$ python -q
>>> import numpy as np
>>> np.set_printoptions(precision=3, suppress=True, linewidth=200)
>>> W0 = np.load("data.npy")
>>> W0
array([[0, 0, 0, 1, 0, 0, 0, 0, 0, 0],
       [0, 0, 0, 0, 0, 0, 1, 0, 0, 0],
       [0, 0, 0, 0, 0, 1, 0, 0, 0, 0],
       [0, 0, 1, 0, 0, 0, 0, 0, 0, 0],
       [0, 0, 0, 0, 0, 0, 0, 0, 0, 1],
       [1, 0, 0, 0, 0, 0, 0, 0, 0, 0],
       [0, 1, 0, 0, 0, 0, 0, 0, 0, 0],
       [0, 0, 0, 0, 0, 0, 0, 0, 1, 0],
       [0, 0, 0, 0, 1, 0, 0, 0, 0, 0],
       [0, 0, 0, 0, 0, 0, 0, 1, 0, 0]])
>>> vec = np.array([4, 1, -2, -1, -8, 3, -5, 7, -5, 0])
>>> target = W0 @ vec
>>> target
array([-1, -5,  3, -2,  0,  4,  1, -5, -8,  7])
>>> np.linalg.solve(W0, 4 * target)
array([ 16.,   4.,  -8.,  -4., -32.,  12., -20.,  28., -20.,   0.])
>>> np.linalg.solve(W0, target + W0[:, 0])
array([ 5.,  1., -2., -1., -8.,  3., -5.,  7., -5.,  0.])
>>> np.linalg.solve(W0, target)
array([ 4.,  1., -2., -1., -8.,  3., -5.,  7., -5.,  0.])
>>> np.linalg.solve(W0, W0[:, 3])
array([0., 0., 0., 1., 0., 0., 0., 0., 0., 0.])
>>> round(np.linalg.norm(W0, 2), 3)
np.float64(1.0)
>>> round(np.linalg.norm(W0[0] - W0[6]), 3)
np.float64(1.414)
>>> np.linalg.norm(W0, axis=1)
array([1., 1., 1., 1., 1., 1., 1., 1., 1., 1.])
>>> np.linalg.norm(W0, axis=1).argmax()
np.int64(0)
>>> W0[0] @ W0[6]
np.int64(0)
>>> Q, R = np.linalg.qr(W0)
>>> Q @ R
array([[0., 0., 0., 1., 0., 0., 0., 0., 0., 0.],
       [0., 0., 0., 0., 0., 0., 1., 0., 0., 0.],
       [0., 0., 0., 0., 0., 1., 0., 0., 0., 0.],
       [0., 0., 1., 0., 0., 0., 0., 0., 0., 0.],
       [0., 0., 0., 0., 0., 0., 0., 0., 0., 1.],
       [1., 0., 0., 0., 0., 0., 0., 0., 0., 0.],
       [0., 1., 0., 0., 0., 0., 0., 0., 0., 0.],
       [0., 0., 0., 0., 0., 0., 0., 0., 1., 0.],
       [0., 0., 0., 0., 1., 0., 0., 0., 0., 0.],
       [0., 0., 0., 0., 0., 0., 0., 1., 0., 0.]])
>>> Q.shape, R.shape
((10, 10), (10, 10))
>>> np.abs(np.diag(R))
array([1., 1., 1., 1., 1., 1., 1., 1., 1., 1.])
>>> abs(R[0, 0]), np.round(np.linalg.norm(W0[:, 0]), 3)
(np.float64(1.0), np.float64(1.0))
>>> Q
array([[ 0.,  0.,  0., -1.,  0.,  0.,  0.,  0.,  0.,  0.],
       [-0.,  0.,  0.,  0.,  0.,  0., -1.,  0.,  0.,  0.],
       [-0., -0.,  0.,  0.,  0., -1.,  0.,  0.,  0.,  0.],
       [-0., -0., -1.,  0.,  0.,  0.,  0.,  0.,  0.,  0.],
       [-0., -0., -0., -0.,  0.,  0.,  0.,  0.,  0., -1.],
       [-1., -0., -0.,  0., -0.,  0.,  0.,  0.,  0.,  0.],
       [-0., -1., -0., -0., -0., -0.,  0.,  0.,  0.,  0.],
       [-0., -0., -0., -0., -0., -0., -0.,  0., -1.,  0.],
       [-0., -0., -0., -0., -1., -0., -0., -0.,  0.,  0.],
       [-0., -0., -0., -0., -0., -0., -0., -1.,  0.,  0.]])
>>> u = np.array([-2, 3, 1, -3, 3, 1, 3, 0, -3, 0])
>>> B = W0 + np.outer(u, np.eye(10)[5])
>>> np.linalg.matrix_rank(np.linalg.inv(B) - np.linalg.inv(W0), tol=1e-8)
np.int64(1)
>>> B
array([[ 0.,  0.,  0.,  1.,  0., -2.,  0.,  0.,  0.,  0.],
       [ 0.,  0.,  0.,  0.,  0.,  3.,  1.,  0.,  0.,  0.],
       [ 0.,  0.,  0.,  0.,  0.,  2.,  0.,  0.,  0.,  0.],
       [ 0.,  0.,  1.,  0.,  0., -3.,  0.,  0.,  0.,  0.],
       [ 0.,  0.,  0.,  0.,  0.,  3.,  0.,  0.,  0.,  1.],
       [ 1.,  0.,  0.,  0.,  0.,  1.,  0.,  0.,  0.,  0.],
       [ 0.,  1.,  0.,  0.,  0.,  3.,  0.,  0.,  0.,  0.],
       [ 0.,  0.,  0.,  0.,  0.,  0.,  0.,  0.,  1.,  0.],
       [ 0.,  0.,  0.,  0.,  1., -3.,  0.,  0.,  0.,  0.],
       [ 0.,  0.,  0.,  0.,  0.,  0.,  0.,  1.,  0.,  0.]])
>>> np.linalg.matrix_rank(B - W0)
np.int64(1)
>>> vec = np.array([1, 1, 3, 3, 3, 1, 1, 2, 0, 2])
>>> target = B @ vec
>>> b, lr = np.zeros(10), 1 / np.linalg.norm(B, 2) ** 2
>>> for i in range(150):
...     b -= lr * B.T @ (B @ b - target)
...     if i % 50 == 0: print(i, round(np.linalg.norm(B @ b - target), 3))
... 
0 5.874
50 2.375
100 1.013
>>> b
array([1.115, 1.471, 2.275, 2.453, 2.275, 0.822, 1.471, 1.873, 0.   , 2.408])
>>> round(float(np.linalg.cond(B)), 3)
27.464
>>> F = np.loadtxt("out9.csv", delimiter=",")
>>> F
array([[-0.208, -0.315, -0.239,  0.521,  0.125,  0.083, -0.141, -0.391,  0.445, -0.33 , -0.165],
       [ 0.   , -0.317, -0.149, -0.331,  0.07 , -0.454,  0.248, -0.369,  0.104, -0.022,  0.589],
       [-0.069,  0.064, -0.139, -0.098,  0.907,  0.298,  0.079, -0.016, -0.198,  0.035,  0.059],
       [-0.104,  0.223, -0.362, -0.648, -0.122,  0.302, -0.06 , -0.023,  0.494, -0.075, -0.169],
       [-0.208,  0.54 , -0.001,  0.364, -0.02 ,  0.085,  0.146,  0.013,  0.368,  0.395,  0.46 ],
       [ 0.729,  0.373, -0.205,  0.086, -0.003,  0.009, -0.269, -0.435, -0.101, -0.068,  0.059],
       [ 0.452, -0.29 , -0.037,  0.099, -0.008,  0.335,  0.088,  0.536,  0.252, -0.274,  0.394],
       [ 0.104, -0.381,  0.445, -0.134, -0.003,  0.382, -0.322, -0.289,  0.159,  0.515,  0.073],
       [ 0.   , -0.222, -0.609,  0.084,  0.021, -0.234, -0.433,  0.313, -0.053,  0.479, -0.003],
       [-0.382,  0.035, -0.127, -0.023, -0.255,  0.36 , -0.387, -0.098, -0.444, -0.286,  0.451],
       [-0.069,  0.191,  0.378, -0.116,  0.275, -0.396, -0.606,  0.206,  0.272, -0.269,  0.121]])
>>> B = F / np.sqrt((F ** 2).mean(axis=1, keepdims=True))
>>> np.linalg.norm(B, axis=1)
array([3.317, 3.317, 3.317, 3.317, 3.317, 3.317, 3.317, 3.317, 3.317, 3.317, 3.317])
>>> np.linalg.matrix_rank(F - F.mean(axis=1, keepdims=True))
np.int64(10)
>>> np.linalg.matrix_rank(B) == np.linalg.matrix_rank(F)
np.True_
>>> vec = np.array([2, 0, 3, 1, 3, 2, 2, 2, 5, 1, 5])
>>> target = F @ vec
>>> b, lr = np.zeros(11), 1 / np.linalg.norm(F, 2) ** 2
>>> for i in range(30):
...     b -= lr * F.T @ (F @ b - target)
...     if i % 5 == 0: print(i, round(np.linalg.norm(F @ b - target), 3))
... 
0 0.0
5 0.0
10 0.0
15 0.0
20 0.0
25 0.0
>>> round(float(np.linalg.cond(F)), 3)
1.0
>>> rng = np.random.default_rng(271765)
>>> B = W0 + rng.integers(-2, 3, (10, 1)) @ rng.integers(-2, 3, (1, 10))
>>> B
array([[-2, -4,  0,  1,  4, -4,  0,  2,  4,  4],
       [-2, -4,  0,  0,  4, -4,  1,  2,  4,  4],
       [ 1,  2,  0,  0, -2,  3,  0, -1, -2, -2],
       [ 0,  0,  1,  0,  0,  0,  0,  0,  0,  0],
       [-2, -4,  0,  0,  4, -4,  0,  2,  4,  5],
       [ 2,  2,  0,  0, -2,  2,  0, -1, -2, -2],
       [-1, -1,  0,  0,  2, -2,  0,  1,  2,  2],
       [-2, -4,  0,  0,  4, -4,  0,  2,  5,  4],
       [ 0,  0,  0,  0,  1,  0,  0,  0,  0,  0],
       [ 2,  4,  0,  0, -4,  4,  0, -1, -4, -4]])
>>> np.abs(B - W0).sum(axis=1)
array([24, 24, 12,  0, 24, 12, 12, 24,  0, 24])
>>> np.round(np.linalg.svd(B - W0, compute_uv=False), 3) + 0
array([22.494,  0.   ,  0.   ,  0.   ,  0.   ,  0.   ,  0.   ,  0.   ,  0.   ,  0.   ])
>>> B - W0
array([[-2, -4,  0,  0,  4, -4,  0,  2,  4,  4],
       [-2, -4,  0,  0,  4, -4,  0,  2,  4,  4],
       [ 1,  2,  0,  0, -2,  2,  0, -1, -2, -2],
       [ 0,  0,  0,  0,  0,  0,  0,  0,  0,  0],
       [-2, -4,  0,  0,  4, -4,  0,  2,  4,  4],
       [ 1,  2,  0,  0, -2,  2,  0, -1, -2, -2],
       [-1, -2,  0,  0,  2, -2,  0,  1,  2,  2],
       [-2, -4,  0,  0,  4, -4,  0,  2,  4,  4],
       [ 0,  0,  0,  0,  0,  0,  0,  0,  0,  0],
       [ 2,  4,  0,  0, -4,  4,  0, -2, -4, -4]])
